$ python3 -q
>>> import numpy as np
>>> from numpy import linalg as LA
>>> np.set_printoptions(precision=1, suppress=True, linewidth=100, legacy="1.25")
>>> A = np.array([[4, 7, 5, 2, 6, 5, 1, 9],
...     [9, 4, 7, 5, 2, 6, 5, 1],
...     [1, 9, 4, 7, 5, 2, 6, 5],
...     [5, 1, 9, 4, 7, 5, 2, 6],
...     [6, 5, 1, 9, 4, 7, 5, 2],
...     [2, 6, 5, 1, 9, 4, 7, 5],
...     [5, 2, 6, 5, 1, 9, 4, 7],
...     [7, 5, 2, 6, 5, 1, 9, 4]])
>>> (A @ A)[0]
array([208, 210, 162, 204, 192, 162, 223, 160])
>>> np.allclose(A @ A.T, A.T @ A)
True
>>> A @ np.ones(8)
array([39., 39., 39., 39., 39., 39., 39., 39.])
>>> Q, R = LA.qr(A)
>>> Q @ R
array([[4., 7., 5., 2., 6., 5., 1., 9.],
       [9., 4., 7., 5., 2., 6., 5., 1.],
       [1., 9., 4., 7., 5., 2., 6., 5.],
       [5., 1., 9., 4., 7., 5., 2., 6.],
       [6., 5., 1., 9., 4., 7., 5., 2.],
       [2., 6., 5., 1., 9., 4., 7., 5.],
       [5., 2., 6., 5., 1., 9., 4., 7.],
       [7., 5., 2., 6., 5., 1., 9., 4.]])
>>> Q.shape, R.shape
((8, 8), (8, 8))
>>> np.round(abs(R[0, 0]), 1), round(LA.norm(A[:, 0]), 1)
(15.4, 15.4)
>>> W0 = np.loadtxt("out9.csv", delimiter=",")
>>> W0
array([[0.2, 0.2, 0.2, 0.2, 0. , 0. ],
       [0. , 0.5, 0.2, 0. , 0.2, 0. ],
       [0.5, 0. , 0.5, 0. , 0. , 0. ],
       [0. , 0. , 0.2, 0.2, 0.2, 0.2],
       [0.5, 0. , 0. , 0. , 0.5, 0. ],
       [0.5, 0. , 0. , 0. , 0. , 0.5]])
>>> # a transition matrix
>>> vec = np.array([2, 1, 0, 3, 2, 2])
>>> target = W0 @ vec
>>> target
array([1.5, 1. , 1. , 1.8, 2. , 2. ])
>>> LA.solve(W0, target)
array([ 2.,  1., -0.,  3.,  2.,  2.])
>>> LA.solve(W0, target + W0[:, 1])
array([ 2.,  2., -0.,  3.,  2.,  2.])
>>> LA.solve(W0, W0[:, 2])
array([ 0.,  0.,  1.,  0., -0.,  0.])
>>> arr = np.loadtxt("w.csv", delimiter=",")
>>> arr
array([[ 5.,  0., 11.],
       [ 4.,  0., 11.],
       [ 8.,  0., 13.],
       [ 7.,  0., 11.],
       [ 6.,  0., 11.],
       [ 8.,  0., 13.],
       [ 6.,  0., 13.],
       [ 9.,  0., 15.],
       [ 6.,  0., 13.],
       [ 4.,  0.,  9.],
       [ 6.,  0., 13.],
       [ 8.,  0., 15.],
       [ 3.,  0.,  9.],
       [ 3.,  0.,  7.],
       [ 5.,  0., 11.],
       [ 6.,  0., 11.],
       [ 7.,  0., 11.],
       [ 9.,  0., 15.],
       [ 8.,  0., 13.],
       [ 6.,  0., 11.],
       [ 8.,  0., 15.],
       [ 3.,  0.,  9.],
       [ 9.,  0., 15.],
       [ 8.,  0., 13.],
       [ 4.,  0., 11.],
       [ 3.,  0.,  9.],
       [ 4.,  0., 11.],
       [ 6.,  0., 13.]])
>>> # rows 2 and 5 are equal
>>> np.argsort(-LA.norm(arr, axis=0).round(6), kind="stable")[:3]
array([2, 0, 1])
>>> round(float(LA.norm(arr, 2) / LA.norm(arr)), 1)
1.0
>>> [round(float(x), 1) for x in LA.svd(arr, compute_uv=False)[:3]]
[71.8, 5.3, 0.0]
>>> LA.matrix_rank(arr, rtol=0.1)
1
